$ ipython --no-banner

In [1]: import numpy as np

In [2]: from numpy import linalg as LA

In [3]: np.set_printoptions(precision=3, suppress=True, linewidth=160)

In [4]: arr = np.array([[1.0, 0.0, 0.0, 0.0],
   ...:     [0.0, 1.0, -3.0, -2.0],
   ...:     [0.0, 2.0, 1.0, -3.0],
   ...:     [0.0, -3.0, 1.0, -1.0]])

In [5]: rng = np.random.default_rng(15)

In [6]: z = rng.permutation(4)

In [7]: z
Out[7]: array([0, 2, 3, 1])

In [8]: B = arr[z][:, z]

In [9]: np.allclose(B, arr)
Out[9]: False

In [10]: np.diag(B)
Out[10]: array([ 1.,  1., -1.,  1.])

In [11]: W = np.array([[1, -2], [3, -2], [2, 3], [-2, -3]])

In [12]: b = np.array([1, 0])

In [13]: H = np.maximum(arr @ W + b, 0)

In [14]: (H > 0).astype(int)
Out[14]: 
array([[1, 0],
       [1, 0],
       [1, 1],
       [0, 1]])

In [15]: LA.matrix_rank(H)
Out[15]: np.int64(2)

In [16]: basis = np.array([[0, 2], [-1, -1]])

In [17]: (H @ basis).round(6).argmax(axis=1)
Out[17]: array([1, 1, 1, 0])

In [18]: H @ basis
Out[18]: 
array([[  0.,   4.],
       [  0.,   4.],
       [ -8.,  22.],
       [-12., -12.]])

In [19]: (arr != 0).astype(int)
Out[19]: 
array([[1, 0, 0, 0],
       [0, 1, 1, 1],
       [0, 1, 1, 1],
       [0, 1, 1, 1]])

In [20]: np.sort(LA.eigvals(arr).real)
Out[20]: array([-2.971,  1.   ,  1.986,  1.986])

In [21]: np.round(LA.det(arr), 3)
Out[21]: np.float64(-41.0)

In [22]: np.flatnonzero(LA.matrix_power((arr != 0) + (arr.T != 0) + np.eye(4), 4)[1])
Out[22]: array([1, 2, 3])

In [23]: B = arr / LA.norm(arr, axis=1, keepdims=True)

In [24]: cov = B @ B.T

In [25]: (cov - 2 * np.eye(4)).round(6).argmax(axis=1)
Out[25]: array([1, 2, 1, 0])

In [26]: LA.norm(B, axis=1)
Out[26]: array([1., 1., 1., 1.])

In [27]: cov
Out[27]: 
array([[ 1.   ,  0.   ,  0.   ,  0.   ],
       [ 0.   ,  1.   ,  0.357, -0.322],
       [ 0.   ,  0.357,  1.   , -0.161],
       [ 0.   , -0.322, -0.161,  1.   ]])

In [28]: M = np.load("dump.npy")

In [29]: M
Out[29]: 
array([[0, 3, 3],
       [3, 1, 2],
       [1, 1, 1],
       [0, 0, 0]])

In [30]: U, sv, VT = LA.svd(M)

In [31]: np.argmax(sv[:-1] / (sv[1:] + 1e-6)) + 1
Out[31]: np.int64(2)

In [32]: B = U[:, :2] @ np.diag(sv[:2]) @ VT[:2]

In [33]: LA.matrix_rank(M, rtol=0.05)
Out[33]: np.int64(2)

In [34]: B
Out[34]: 
array([[0.008, 3.024, 2.975],
       [3.014, 1.044, 1.955],
       [0.956, 0.861, 1.141],
       [0.   , 0.   , 0.   ]])

In [35]: round(float(np.abs(M - B).max()), 3)
Out[35]: 0.141

In [36]: B = np.c_[M[:, :1] @ np.array([[-3]]), np.array([2, -1, 0, 0])]

In [37]: B
Out[37]: 
array([[ 0,  2],
       [-9, -1],
       [-3,  0],
       [ 0,  0]])

In [38]: LA.matrix_rank(np.c_[M, B])
Out[38]: np.int64(3)

In [39]: LA.norm(LA.qr(M)[0].T @ B, axis=0) ** 2 / ((B ** 2).sum(axis=0) + 1e-12)
Out[39]: array([1., 1.])

In [40]: round(LA.norm(M[3] - M[0]), 3)
Out[40]: np.float64(4.243)

In [41]: LA.norm(M, axis=1)
Out[41]: array([4.243, 3.742, 1.732, 0.   ])

In [42]: M[3] @ M[0]
Out[42]: np.int64(0)

In [43]: round(float(LA.norm(M, 2)), 3)
Out[43]: 5.297

In [44]: x0 = np.array([0, 1, 2])

In [45]: h1 = np.maximum(M @ x0, 0)

In [46]: np.maximum(M @ (3 * x0), 0)
Out[46]: array([27, 15,  9,  0])

In [47]: M.T @ h1
Out[47]: array([18, 35, 40])

In [48]: hat = M @ LA.solve(M.T @ M, M.T)

In [49]: np.allclose(hat @ hat, hat)
Out[49]: True

In [50]: LA.eigvalsh(hat)
Out[50]: array([0., 1., 1., 1.])

In [51]: data = np.load("x.npy")

In [52]: data
Out[52]: 
array([[-3,  0,  0, -6,  5,  2,  1],
       [-1,  1,  1, -1,  4,  3,  2],
       [-1, -1, -4, -6,  2, -2,  1],
       [-1,  0,  2, -2,  2,  2,  0],
       [-2, -2,  0, -2,  1,  2,  2],
       [-1,  2,  0,  1,  2, -1,  0],
       [-3,  6, -3, -1,  3, -4, -1],
       [-1,  3, -1,  2,  4,  0,  2],
       [ 0,  0,  0,  0,  0,  0,  0],
       [ 0,  2, -3,  0,  3, -2,  2],
       [ 1, -1, -2, -2, -1, -2,  0],
       [-4,  1, -3, -3,  1, -2,  2],
       [-2,  2, -1,  0, -1, -1,  0],
       [-1,  3, -1,  2,  4,  0,  2]])

In [53]: Q, R = LA.qr(data)

In [54]: abs(R[0, 0]), np.round(LA.norm(data[:, 0]), 3)
Out[54]: (np.float64(7.0), np.float64(7.0))

In [55]: np.trace(Q @ Q.T)
Out[55]: np.float64(7.0)

In [56]: np.allclose(R.T @ R, data.T @ data)
Out[56]: True

In [57]: basis = data[[11, 4]].astype(float)

In [58]: for _ in range(3):
    ...:     z = LA.norm(data[:, None] - basis, axis=-1).argmin(axis=1)
    ...:     basis = np.array([data[z == j].mean(axis=0) for j in range(2)])
    ...: 

In [59]: z
Out[59]: array([1, 1, 1, 1, 1, 0, 0, 0, 1, 0, 1, 0, 0, 0])

In [60]: np.abs(basis[1] - basis[0]).argmax()
Out[60]: np.int64(1)

In [61]: basis[1] - basis[0]
Out[61]: array([ 0.714, -3.143,  1.286, -2.857, -0.429,  2.143, -0.143])

In [62]: np.bincount(z)
Out[62]: array([7, 7])

In [63]: D = LA.norm(data[:, None] - data[None], axis=-1)

In [64]: D[6].round(6).argsort(kind="stable")[:4]
Out[64]: array([ 6,  9,  5, 11])

In [65]: LA.matrix_rank(D ** 2)
Out[65]: np.int64(9)

In [66]: LA.norm(data, axis=1)
Out[66]: array([8.66 , 5.745, 7.937, 4.123, 4.583, 3.317, 9.   , 5.916, 0.   , 5.477, 3.873, 6.633, 3.317, 5.916])

In [67]: D.shape
Out[67]: (14, 14)

In [68]: x0 = np.array([-6, -4, 4, -4, -1, -4, 9])

In [69]: y = data @ x0

In [70]: LA.solve(data.T @ data, data.T @ y)
Out[70]: array([-6., -4.,  4., -4., -1., -4.,  9.])

In [71]: y
Out[71]: array([ 38,  12,  33,  12,  37,  -4, -10,  -4,   0,   3,   7,  45,   5,  -4])

In [72]: y = y + 0.3 * rng.normal(size=14)

In [73]: y
Out[73]: array([ 37.571,  11.719,  33.118,  11.843,  37.158,  -3.758, -10.433,  -3.695,  -0.179,   3.628,   7.219,  44.838,   5.06 ,  -3.936])

In [74]: b, *_ = LA.lstsq(data, y)

In [75]: np.round(data.T @ (y - data @ b), 3) + 0
Out[75]: array([0., 0., 0., 0., 0., 0., 0.])

In [76]: [round(float(LA.norm(LA.solve(data.T @ data + lam * np.eye(7), data.T @ y))), 2) for lam in (0, 1, 10, 100)]
Out[76]: [13.69, 10.09, 7.42, 3.72]

In [77]: z = data[:, 5] > np.median(data[:, 5])

In [78]: u = data[z].mean(axis=0) - data[~z].mean(axis=0)

In [79]: ((data - data.mean(axis=0)) @ u > 0).astype(int)
Out[79]: array([1, 1, 0, 1, 1, 1, 0, 1, 1, 0, 0, 0, 0, 1])

In [80]: round((((data - data.mean(axis=0)) @ u > 0) == z).mean(), 3)
Out[80]: np.float64(0.929)

In [81]: z.astype(int)
Out[81]: array([1, 1, 0, 1, 1, 0, 0, 1, 1, 0, 0, 0, 0, 1])

In [82]: t = np.sort(rng.uniform(-2, 2, 25))

In [83]: A = np.c_[t, t ** 2, t ** 3] @ np.array([[-9, 8, 4, -6, 8, -6, -7],
    ...:     [-1, 4, -6, 2, -7, -1, -5],
    ...:     [4, 7, -3, 5, 9, -1, 6]])

In [84]: A
Out[84]: 
array([[-11.777, -44.845,  -8.981, -13.372, -94.603,  13.896, -41.493],
       [ -7.202, -36.355,  -9.403,  -8.543, -77.895,  12.207, -31.942],
       [  1.056, -19.412,  -8.8  ,   0.026, -42.855,   8.407, -12.965],
       [  2.524, -15.731,  -8.217,   1.517, -34.775,   7.431,  -8.946],
       [  3.564, -12.627,  -7.494,   2.564, -27.764,   6.522,  -5.659],
       [  3.935, -11.266,  -7.087,   2.935, -24.619,   6.088,  -4.267],
       [  3.971, -11.122,  -7.041,   2.971, -24.286,   6.041,  -4.123],
       [  4.156, -10.303,  -6.758,   3.156, -22.368,   5.764,  -3.31 ],
       [  4.184, -10.164,  -6.707,   3.184, -22.039,   5.715,  -3.174],
       [  4.391,  -5.743,  -4.519,   3.425, -11.387,   3.908,   0.594],
       [  4.268,  -5.186,  -4.139,   3.32 , -10.028,   3.624,   0.935],
       [  4.054,  -4.531,  -3.654,   3.135,  -8.44 ,   3.266,   1.266],
       [  3.998,  -4.393,  -3.547,   3.087,  -8.108,   3.186,   1.324],
       [  3.431,  -3.35 ,  -2.673,   2.606,  -5.661,   2.537,   1.6  ],
       [  1.15 ,  -0.993,  -0.618,   0.807,  -1.185,   0.769,   0.816],
       [  1.119,  -0.966,  -0.599,   0.784,  -1.147,   0.748,   0.796],
       [ -1.247,   1.195,   0.429,  -0.775,   0.992,  -0.847,  -1.042],
       [ -3.11 ,   3.606,   0.535,  -1.644,   2.336,  -2.274,  -2.815],
       [ -5.374,   9.734,  -1.086,  -1.544,   5.149,  -4.948,  -5.242],
       [ -5.907,  21.188,  -6.017,   1.796,  11.261,  -8.639,  -5.9  ],
       [ -5.661,  24.398,  -7.542,   3.049,  13.179,  -9.541,  -5.621],
       [ -5.325,  27.483,  -9.037,   4.331,  15.089, -10.375,  -5.228],
       [  0.084,  54.328, -22.591,  17.369,  33.674, -16.845,   1.4  ],
       [  3.339,  66.282, -28.753,  23.795,  42.734, -19.465,   5.497],
       [  5.805,  74.64 , -33.077,  28.424,  49.27 , -21.239,   8.629]])

In [85]: U, sv, VT = LA.svd(A)

In [86]: np.argmax(sv[:-1] / (sv[1:] + 1e-6)) + 1
Out[86]: np.int64(3)

In [87]: B = U[:, :3] @ np.diag(sv[:3]) @ VT[:3]

In [88]: np.round(np.abs(A - B).max(), 3)
Out[88]: np.float64(0.0)

In [89]: LA.matrix_rank(A, rtol=0.05)
Out[89]: np.int64(3)
